$ python -q
>>> import numpy as np
>>> import numpy.linalg as la
>>> np.set_printoptions(precision=3, suppress=True, linewidth=200)
>>> arr = np.load("w.npy")
>>> print(arr)
[[ 0.181 -0.215 -5.147]
 [-5.238  4.578 -1.451]
 [-4.556  2.66   3.122]
 [ 0.431 -2.367 -5.697]
 [-2.144  3.73   0.587]
 [-4.906  1.883 -0.81 ]
 [-0.821 -0.917 -5.741]
 [-2.777  3.041  1.01 ]
 [-4.061  5.506 -1.095]
 [-3.064  3.348 -0.004]
 [-3.753  6.522 -1.428]
 [-4.215  1.364  2.188]
 [-2.734  2.795 -0.667]
 [ 0.388 -1.198 -4.563]]
>>> idx = arr[:, 0] > np.median(arr[:, 0])
>>> u = arr[idx].mean(axis=0) - arr[~idx].mean(axis=0)
>>> print(u)
[ 3.188 -2.999 -2.963]
>>> print(round((((arr - arr.mean(axis=0)) @ u > 0) == idx).mean(), 3))
0.786
>>> print(np.argsort(-np.abs(u).round(6), kind="stable"))
[0 1 2]
>>> proj = arr @ la.solve(arr.T @ arr, arr.T)
>>> print(proj @ arr[:, 2])
[-5.147 -1.451  3.122 -5.697  0.587 -0.81  -5.741  1.01  -1.095 -0.004 -1.428  2.188 -0.667 -4.563]
>>> print(la.matrix_rank(np.eye(14) - proj))
11
>>> print(round(np.trace(proj), 3))
3.0
>>> print(np.allclose(proj @ proj, proj))
True
>>> data = np.load("block7.npy")
>>> print(data)
[[0 1 0 0]
 [1 0 0 0]
 [0 0 0 1]
 [0 0 1 0]]
>>> # 2 blocks once reordered
>>> print(np.sort(np.abs(la.eigvals(data)))[::-1])
[1. 1. 1. 1.]
>>> print(la.matrix_power(data, 2))
[[1 0 0 0]
 [0 1 0 0]
 [0 0 1 0]
 [0 0 0 1]]
>>> p = np.eye(4)[2]
>>> for _ in range(7):
...     p = p @ data
...     print(p.round(3))
... 
[0. 0. 0. 1.]
[0. 0. 1. 0.]
[0. 0. 0. 1.]
[0. 0. 1. 0.]
[0. 0. 0. 1.]
[0. 0. 1. 0.]
[0. 0. 0. 1.]
>>> Q, V = la.qr(data[:, :3])[0], la.qr(data[:, 3:])[0]
>>> sv = la.svd(Q.T @ V, compute_uv=False)
>>> print(round(la.norm(Q @ Q.T - V @ V.T, 2), 3))
1.0
>>> print((sv > 0.9).sum())
0
>>> print(sv)
[0.]
>>> print(np.degrees(np.arccos(sv.clip(0, 1))))
[90.]
>>> print(round(la.eigvalsh(data).min(), 3))
-1.0
>>> vals, V = la.eigh(data)
>>> x = np.array([1, 5, 1, 3])
>>> print(np.round(V * np.abs(vals) @ V.T, 3) + 0)
[[1. 0. 0. 0.]
 [0. 1. 0. 0.]
 [0. 0. 1. 0.]
 [0. 0. 0. 1.]]
>>> print(round(la.det(2 * data), 3), np.round(la.det(data), 3))
16.0 1.0
>>> print(np.kron(np.eye(2, dtype=int), data))
[[0 1 0 0 0 0 0 0]
 [1 0 0 0 0 0 0 0]
 [0 0 0 1 0 0 0 0]
 [0 0 1 0 0 0 0 0]
 [0 0 0 0 0 1 0 0]
 [0 0 0 0 1 0 0 0]
 [0 0 0 0 0 0 0 1]
 [0 0 0 0 0 0 1 0]]
>>> print(np.einsum("ii->", data))
0
>>> print(round(float(la.det(data[::-1])), 3))
1.0
>>> print(round(float(la.det(data.T)), 3))
1.0
>>> print(la.eigvals(data))
[ 1. -1.  1. -1.]
>>> print(np.poly(data))
[ 1.  0. -2.  0.  1.]
>>> A = np.load("out16.npy")
>>> print(A)
[[ 1  1  1  1  1  1  1  1]
 [ 1 -1  1 -1  1 -1  1 -1]
 [ 1 -1 -1  1 -1  1  1 -1]]
>>> T = np.stack([A, 3 * A, A[::-1]])
>>> print(la.norm(T, axis=(1, 2)))
[ 4.899 14.697  4.899]
>>> print(la.matrix_rank(T))
[3 3 3]
>>> print(la.matrix_rank(T.reshape(3, -1)))
2
>>> print(np.einsum("bij,cij->bc", T, T))
[[ 24  72   8]
 [ 72 216  24]
 [  8  24  24]]
>>> print((T @ A.T).shape)
(3, 3, 3)
>>> M2 = A / la.norm(A, axis=1, keepdims=True)
>>> C2 = M2 @ M2.T
>>> print(C2.round(3) + 0)
[[1. 0. 0.]
 [0. 1. 0.]
 [0. 0. 1.]]
>>> print(np.argwhere(np.triu(np.abs(C2) > 0.95, 1)))
[]
>>> print((np.abs(C2) > 0.9).astype(int))
[[1 0 0]
 [0 1 0]
 [0 0 1]]
>>> print(np.degrees(np.arccos(np.clip(C2[0, 2], -1, 1))))
90.0
>>> dist = la.norm(arr[:, None] - arr[None], axis=-1)
>>> print(np.unravel_index(dist.round(6).argmax(), dist.shape))
(np.int64(2), np.int64(3))
>>> print((dist + 1e9 * np.eye(14)).round(6).argmin(axis=1))
[13  8 11 13  7 12  0  4 10 12  8  2  9  0]
>>> print(dist[4])
[7.338 3.801 3.659 9.126 0.    3.604 7.962 1.027 3.108 1.158 3.801 3.528 1.672 7.564]
>>> print(la.matrix_rank(dist ** 2))
5
>>> print(dist[:5, :5])
[[ 0.     8.124  9.954  2.235  7.338]
 [ 8.124  0.     5.006  9.92   3.801]
 [ 9.954  5.006  0.    11.31   3.659]
 [ 2.235  9.92  11.31   0.     9.126]
 [ 7.338  3.801  3.659  9.126  0.   ]]
>>> print(dist[4].round(6).argsort(kind="stable")[:4])
[ 4  7  9 12]
>>> M2 = A / np.sqrt((A ** 2).mean(axis=1, keepdims=True))
>>> print(la.matrix_rank(A - A.mean(axis=1, keepdims=True)))
2
>>> print(la.norm(M2, axis=1))
[2.828 2.828 2.828]
>>> print(M2[0])
[1. 1. 1. 1. 1. 1. 1. 1.]
>>> print(la.matrix_rank(M2) == la.matrix_rank(A))
True
>>> M2 = arr / la.norm(arr, axis=1, keepdims=True)
>>> C2 = M2 @ M2.T
>>> print(la.norm(M2, axis=1))
[1. 1. 1. 1. 1. 1. 1. 1. 1. 1. 1. 1. 1. 1.]
>>> print(np.argwhere(np.triu(np.abs(C2) > 0.95, 1)))
[[ 0  6]
 [ 0 13]
 [ 1  8]
 [ 1  9]
 [ 1 12]
 [ 2 11]
 [ 3  6]
 [ 3 13]
 [ 4  7]
 [ 4  8]
 [ 4  9]
 [ 6 13]
 [ 7  9]
 [ 8  9]
 [ 8 10]
 [ 8 12]
 [ 9 10]
 [ 9 12]
 [10 12]]
>>> print(round(float(np.degrees(np.arccos(np.clip(C2[6, 7], -1, 1)))), 3))
104.675
>>> m1 = np.loadtxt("m.csv", delimiter=",")
>>> print(m1)
[[ 3.  4.  5.  6.]
 [ 7.  8.  9. 10.]
 [11. 12. 13. 14.]]
>>> # rank 2
>>> print(np.round(la.norm(m1, 2) / la.norm(m1), 3))
0.999
>>> print(la.cond(m1) > 100)
True
>>> print(m1 @ la.pinv(m1) @ m1)
[[ 3.  4.  5.  6.]
 [ 7.  8.  9. 10.]
 [11. 12. 13. 14.]]
>>> print(la.lstsq(m1[:-1].T, m1[-1])[2])
2
>>> print(round(float(np.trace(la.pinv(m1) @ m1)), 3))
2.0
>>> theta = np.radians(72)
>>> r_ = np.eye(4)
>>> r_[2, 2] = r_[3, 3] = np.cos(theta)
>>> r_[2, 3], r_[3, 2] = -np.sin(theta), np.sin(theta)
>>> print(r_)
[[ 1.     0.     0.     0.   ]
 [ 0.     1.     0.     0.   ]
 [ 0.     0.     0.309 -0.951]
 [ 0.     0.     0.951  0.309]]
>>> M2 = m1 @ r_.T
>>> print(M2)
[[ 3.     4.    -4.161  6.609]
 [ 7.     8.    -6.729 11.65 ]
 [11.    12.    -9.298 16.69 ]]
>>> x = np.array([1, 2, 2, 0])
>>> h1 = np.maximum(m1 @ x, 0)
>>> print(np.maximum(m1 @ x, 0) - np.maximum(-m1 @ x, 0))
[21. 41. 61.]
>>> print(np.tanh(m1 @ x))
[1. 1. 1.]
>>> print(m1.T @ h1)
[1021. 1144. 1267. 1390.]
